$ python -q
>>> import numpy as np
>>> np.set_printoptions(suppress=True, linewidth=100)
>>> feats = np.loadtxt("block9.csv", delimiter=",")
>>> print(feats)
[[4. 1. 0. 0. 0. 0.]
 [0. 4. 1. 0. 0. 0.]
 [0. 0. 4. 1. 0. 0.]
 [0. 0. 0. 4. 1. 0.]
 [0. 0. 0. 0. 4. 1.]
 [0. 0. 0. 0. 0. 4.]]
>>> print(np.allclose(feats @ feats.T, feats.T @ feats))
False
>>> print(np.allclose(feats, feats.T))
False
>>> print(round(float(np.abs(np.linalg.eigvals(feats)).max()), 2))
4.0
>>> np.linalg.determinant(feats)
Traceback (most recent call last):
  File "<python-input-7>", line 1, in <module>
    np.linalg.determinant(feats)
    ^^^^^^^^^^^^^^^^^^^^^
AttributeError: module 'numpy.linalg' has no attribute 'determinant'
>>> print(np.trace(feats))
24.0
>>> print(np.round(np.sort(np.abs(np.linalg.eigvals(feats))), 2))
[4. 4. 4. 4. 4. 4.]
>>> A = np.load("x.npy")
>>> print(A)
[[0 1 0 1 0 1 0 0 1]
 [1 0 0 0 0 1 0 0 0]
 [0 0 0 0 0 0 1 1 0]
 [1 0 0 0 0 0 0 0 0]
 [0 0 0 0 0 0 0 0 0]
 [1 1 0 0 0 0 0 0 1]
 [0 0 1 0 0 0 0 0 0]
 [0 0 1 0 0 0 0 0 1]
 [1 0 0 0 0 1 0 1 0]]
>>> # rows and columns are dependent
>>> print(np.round(np.trace(np.linalg.pinv(A) @ A), 2))
8.0
>>> print(np.unique(A.round(6), axis=0).shape)
(9, 9)
>>> Uu, s, VT = np.linalg.svd(A)
>>> evecs = VT[:(s > 1e-8).sum()]
>>> rng = np.random.default_rng(99640)
>>> x0 = A[2] + 5 * A[7] + rng.integers(2) * np.eye(9)[3]
>>> print(x0)
[0. 0. 5. 1. 0. 0. 1. 1. 5.]
>>> print(np.round(np.diag(evecs.T @ evecs), 2) + 0)
[1. 1. 1. 1. 0. 1. 1. 1. 1.]
>>> print(np.linalg.matrix_rank(np.vstack([A, x0])))
8
>>> print(round(float(np.linalg.norm(x0 - evecs.T @ evecs @ x0)), 2))
0.0
>>> print(np.allclose(evecs.T @ evecs @ x0, x0))
True
>>> T = np.stack([feats, -2 * feats, feats[::-1]])
>>> print(np.einsum("bij,cij->bc", T, T))
[[ 101. -202.    8.]
 [-202.  404.  -16.]
 [   8.  -16.  101.]]
>>> print(np.linalg.matrix_rank(T))
[6 6 6]
>>> print((T @ feats.T).shape)
(3, 6, 6)
>>> print(np.linalg.matrix_rank(T.reshape(3, -1)))
2
>>> print(np.round(np.linalg.det(T), 2))
[  4096. 262144.  -4096.]
>>> print(T.sum(axis=0))
[[-4. -1.  0.  0.  0.  4.]
 [ 0. -4. -1.  0.  4.  1.]
 [ 0.  0. -4.  3.  1.  0.]
 [ 0.  0.  4. -3. -1.  0.]
 [ 0.  4.  1.  0. -4. -1.]
 [ 4.  1.  0.  0.  0. -4.]]
>>> ev, evecs = np.linalg.eigh(A)
>>> x0 = np.array([2, 5, 1, 8, 6, 4, 9, 5, 5])
>>> print(x0 @ A @ x0)
246
>>> print(round(x0 @ A @ x0 / (x0 @ x0), 2), round(ev[0], 2), np.round(ev[-1], 2))
0.89 -1.98 2.77
>>> E = np.load("m.npy")
>>> print(E)
[[ 1.94  1.05  0.02 -1.89]
 [ 2.11  0.65 -0.05 -2.02]
 [ 1.86  1.1  -0.05 -2.  ]
 [ 2.07  1.1   0.04 -1.75]
 [ 1.86  1.01 -0.13 -2.05]
 [ 1.89  1.18 -0.22 -2.02]
 [ 2.14  0.99  0.03 -2.18]
 [ 2.24  1.15  0.05 -1.94]
 [ 2.14  0.88 -0.06 -2.2 ]
 [ 2.04 -1.    1.04 -0.09]
 [ 2.14 -1.05  0.81 -0.18]
 [ 2.   -0.77  1.2  -0.1 ]
 [ 2.03 -0.97  1.04 -0.01]
 [ 1.84 -1.12  1.   -0.25]
 [ 1.98 -1.13  1.16  0.  ]
 [ 2.02 -0.91  1.07 -0.02]
 [ 2.12 -0.88  1.08  0.07]
 [ 2.03 -1.06  1.13  0.  ]
 [-0.87  0.92  0.   -0.87]
 [-0.97  0.92 -0.05 -1.05]
 [-1.06  0.94 -0.11 -1.  ]
 [-1.01  1.   -0.04 -0.99]
 [-1.07  1.    0.14 -0.85]
 [-1.08  1.11 -0.1  -0.99]
 [-1.09  1.09 -0.03 -0.91]
 [-1.12  1.08  0.05 -0.99]
 [-0.99  0.93 -0.15 -0.95]]
>>> z = E[:, 0] > np.median(E[:, 0])
>>> u = E[z].mean(axis=0) - E[~z].mean(axis=0)
>>> print(round(float((((E - E.mean(axis=0)) @ u > 0) == z).mean()), 2))
0.81
>>> print(np.argsort(-np.abs(u).round(6), kind="stable"))
[0 1 2 3]
>>> print(z.astype(int))
[0 1 0 1 0 0 1 1 1 1 1 1 1 0 1 1 1 1 0 0 0 0 0 0 0 0 0]
>>> print(u.round(2))
[ 2.07 -1.1   0.63  0.4 ]
>>> C2 = np.cov(E, rowvar=False)
>>> print(C2.shape)
(4, 4)
>>> print(np.round(np.polyfit(E[:, 1], E[:, 3], 1), 2))
[-0.7  -0.77]
>>> print(np.argsort(-E.std(axis=0).round(6), kind="stable"))
[0 1 3 2]
>>> print(np.round(np.corrcoef(E[:, 1], E[:, 3])[0, 1], 2))
-0.83
>>> print(np.argwhere(np.triu(np.abs(np.corrcoef(E.T)) > 0.8, 1)))
[[1 2]
 [1 3]
 [2 3]]
>>> print(C2.round(2))
[[ 2.16 -0.7   0.38 -0.06]
 [-0.7   0.93 -0.5  -0.65]
 [ 0.38 -0.5   0.29  0.36]
 [-0.06 -0.65  0.36  0.66]]
>>> K = np.loadtxt("dump.csv", delimiter=",")
>>> print(K)
[[-1. -1. -2. -2. -1.  0. -1. -2. -2.]
 [ 0. -2.  0. -2.  2.  0. -1. -1. -2.]
 [ 2. -1. -1.  1. -2. -1.  2.  1. -1.]
 [ 2.  1.  2. -1. -1.  2. -2. -1. -1.]
 [-2.  1. -2.  2.  1. -1. -1.  1.  0.]
 [ 2.  2.  2.  0. -1.  1.  1.  2. -2.]
 [ 0.  0.  2.  2. -2. -2.  0.  2. -2.]
 [-2. -1.  0.  2.  0.  1. -1. -2. -1.]
 [ 2.  2.  0. -2.  1. -2.  2. -2. -1.]
 [ 1.  0.  2. -2. -1.  0.  0.  2.  2.]]
>>> C2 = K.T @ K
>>> print(np.trace(C2), (K ** 2).sum())
201.0 201.0
>>> print(np.round(np.linalg.svd(K, compute_uv=False) ** 2, 2))
[59.96 44.25 28.51 27.32 15.26 10.47  7.03  5.95  2.25]
>>> print(np.round(np.linalg.eigvalsh(C2)[::-1], 2))
[59.96 44.25 28.51 27.32 15.26 10.47  7.03  5.95  2.25]
>>> print(C2)
[[ 26.   9.  14. -12.  -8.   0.  11.   6.  -4.]
 [  9.  17.   7.   0.  -1.  -1.   5.   5.   1.]
 [ 14.   7.  25.  -3.  -8.   5.   0.  11.  -1.]
 [-12.   0.  -3.  30.  -5.  -3.   0.  10.   0.]
 [ -8.  -1.  -8.  -5.  18.   0.  -3. -10.   4.]
 [  0.  -1.   5.  -3.   0.  16.  -9.  -4.   2.]
 [ 11.   5.   0.   0.  -3.  -9.  17.   6.   1.]
 [  6.   5.  11.  10. -10.  -4.   6.  28.   6.]
 [ -4.   1.  -1.   0.   4.   2.   1.   6.  24.]]
>>> print(np.linalg.matrix_rank(C2))
9
>>> other = np.array([[1, 0, -3, -3, 2, 2],
...     [1, 2, 2, -3, 3, 3],
...     [0, -2, -2, 0, -1, 0],
...     [2, -2, 3, 3, 2, -3],
...     [-1, 2, 2, 0, 2, -3],
...     [-1, 0, 2, -1, -1, -3]])
>>> X = np.triu(other)
>>> print(X)
[[ 1  0 -3 -3  2  2]
 [ 0  2  2 -3  3  3]
 [ 0  0 -2  0 -1  0]
 [ 0  0  0  3  2 -3]
 [ 0  0  0  0  2 -3]
 [ 0  0  0  0  0 -3]]
>>> # triangular: eigenvalues sit on the diagonal
>>> T = np.stack([X, -2 * X, X[::-1]])
>>> print(np.round(np.linalg.norm(T, axis=(1, 2)), 2))
[10.54 21.07 10.54]
>>> print(np.round(np.linalg.det(T), 2))
[  72. 4608.  -72.]
>>> print(T.shape)
(3, 6, 6)
>>> print(T.sum(axis=0))
[[-1  0  3  3 -2 -5]
 [ 0 -2 -2  3 -1 -6]
 [ 0  0  2  3  3 -3]
 [ 0  0 -2 -3 -3  3]
 [ 0  2  2 -3  1  6]
 [ 1  0 -3 -3  2  5]]
>>> print(np.linalg.matrix_rank(T.reshape(3, -1)))
2
>>> print(np.linalg.matrix_rank(X - X[0, 0] * np.eye(6)))
5
>>> print(X @ X)
[[  1   0   3 -12   3  -1]
 [  0   4   0 -15   4  -3]
 [  0   0   4   0   0   3]
 [  0   0   0   9  10  -6]
 [  0   0   0   0   4   3]
 [  0   0   0   0   0   9]]
>>> print(np.prod(np.diag(X)), round(np.linalg.det(X), 2))
72 72.0
>>> z = rng.permutation(6)
>>> print(z)
[3 5 0 2 1 4]
>>> other = X[z][:, z]
>>> print(np.diag(other))
[ 3 -3  1 -2  2  2]
>>> data = np.loadtxt("mat.csv", delimiter=",")
>>> print(data)
[[-5.18 -1.45 -2.43  4.3   5.12  2.18  5.35 -4.1  -2.25 -5.03]
 [-5.53 -0.41 -1.86  4.01  5.31  2.05  4.96 -3.92 -2.19 -5.21]
 [-4.71 -1.51 -2.16  4.36  4.54  2.21  5.46 -3.96 -2.08 -4.91]
 [-1.   -2.69 -1.68 -3.65 -2.27 -3.22  0.24  2.34  1.24 -0.57]
 [-1.31 -2.73 -1.58 -4.17 -1.8  -3.2  -0.02  2.3   0.67 -0.93]
 [-1.61 -2.76 -1.73 -4.42 -1.95 -3.22 -0.33  2.04  1.25 -1.05]
 [-1.07 -2.09  2.2  -1.85 -0.36  4.01 -3.03  4.6   0.41  2.26]
 [-1.1  -1.52  2.08 -1.96 -0.4   3.78 -3.1   4.3   0.88  2.56]
 [-1.71 -2.13  1.78 -2.03 -0.23  4.12 -2.8   4.    0.75  2.13]]
>>> Uu, s, VT = np.linalg.svd(data, full_matrices=False)
>>> print(np.round(np.cumsum(s ** 2) / np.sum(s ** 2), 2))
[0.66 0.84 1.   1.   1.   1.   1.   1.   1.  ]
>>> print(np.round(s / s[0], 2) + 0)
[1.   0.52 0.48 0.06 0.03 0.03 0.01 0.01 0.  ]
>>> print(np.round(Uu.T @ Uu, 2) + 0)
[[1. 0. 0. 0. 0. 0. 0. 0. 0.]
 [0. 1. 0. 0. 0. 0. 0. 0. 0.]
 [0. 0. 1. 0. 0. 0. 0. 0. 0.]
 [0. 0. 0. 1. 0. 0. 0. 0. 0.]
 [0. 0. 0. 0. 1. 0. 0. 0. 0.]
 [0. 0. 0. 0. 0. 1. 0. 0. 0.]
 [0. 0. 0. 0. 0. 0. 1. 0. 0.]
 [0. 0. 0. 0. 0. 0. 0. 1. 0.]
 [0. 0. 0. 0. 0. 0. 0. 0. 1.]]
>>> print(np.round(np.abs(VT[0]), 2))
[0.3  0.02 0.17 0.41 0.38 0.09 0.44 0.42 0.18 0.39]
